$ python3 -q
>>> import numpy as np
>>> np.set_printoptions(suppress=True, linewidth=140)
>>> W0 = np.loadtxt("data.csv", delimiter=",")
>>> W0
array([[-3.,  5.,  0.,  0.,  0.],
       [ 5., -2.,  5.,  0.,  0.],
       [ 0.,  5.,  3.,  5.,  0.],
       [ 0.,  0.,  5.,  1.,  5.],
       [ 0.,  0.,  0.,  5.,  1.]])
>>> # equal to its transpose
>>> hat = np.triu(np.array([[-3, -2, -3, 3, 4],
...     [1, -4, 0, 3, -4],
...     [2, 1, 1, -5, 2],
...     [4, 2, 4, 3, -3],
...     [0, 5, -5, 5, -2]]), 1) + np.eye(5)
>>> M2 = hat @ W0 @ np.linalg.inv(hat)
>>> hat @ W0 - W0 @ hat
array([[-10., -17., -13.,   2.,  51.],
       [  0.,  10.,  30.,  -1., -27.],
       [  0.,   0., -25.,   5.,   6.],
       [  0.,   0.,   0.,  10., -10.],
       [  0.,   0.,   0.,   0.,  15.]])
>>> M2
array([[ -13.,  -32.,  -43.,  -72., -187.],
       [   5.,    8.,   35.,  119.,  310.],
       [   0.,    5.,  -22., -115., -304.],
       [   0.,    0.,    5.,   11.,   25.],
       [   0.,    0.,    0.,    5.,   16.]])
>>> np.linalg.matrix_rank(M2)
np.int64(5)
>>> vec = np.array([-1, -2, -2, -2, -2])
>>> target = W0 @ vec
>>> coef, lr = np.zeros(5), 1 / np.linalg.norm(W0, 2) ** 2
>>> for i in range(25):
...     coef -= lr * W0.T @ (W0 @ coef - target)
...     if i % 5 == 0: print(i, round(np.linalg.norm(W0 @ coef - target), 2))
... 
0 1.11
5 0.2
10 0.05
15 0.03
20 0.03
>>> np.round(np.linalg.cond(W0), 2)
np.float64(466.02)
>>> r0 = np.array([-1, 2, 1, -1, 2])
>>> M2 = W0 + np.outer(r0, np.eye(5)[2])
>>> np.linalg.matrix_rank(M2 - W0)
np.int64(1)
>>> round(float(np.linalg.det(M2) / np.linalg.det(W0)), 2), round(1 + np.linalg.solve(W0, r0)[2], 2)
(-15.49, np.float64(-15.49))
>>> M2 = np.linalg.invert(W0)
Traceback (most recent call last):
  File "<python-input-19>", line 1, in <module>
    M2 = np.linalg.invert(W0)
         ^^^^^^^^^^^^^^^^
AttributeError: module 'numpy.linalg' has no attribute 'invert'
>>> M2 = np.linalg.inv(W0)
>>> np.round(W0 @ M2, 2) + 0
array([[1., 0., 0., 0., 0.],
       [0., 1., 0., 0., 0.],
       [0., 0., 1., 0., 0.],
       [0., 0., 0., 1., 0.],
       [0., 0., 0., 0., 1.]])
>>> round(np.linalg.slogdet(W0)[0], 2)
np.float64(1.0)
>>> (np.abs(M2) > 1e-9).astype(int)
array([[1, 1, 1, 1, 1],
       [1, 1, 1, 1, 1],
       [1, 1, 1, 1, 1],
       [1, 1, 1, 1, 1],
       [1, 1, 1, 1, 1]])
>>> np.round(np.linalg.inv(M2), 2) + 0
array([[-3.,  5.,  0.,  0.,  0.],
       [ 5., -2.,  5.,  0.,  0.],
       [ 0.,  5.,  3.,  5.,  0.],
       [ 0.,  0.,  5.,  1.,  5.],
       [ 0.,  0.,  0.,  5.,  1.]])
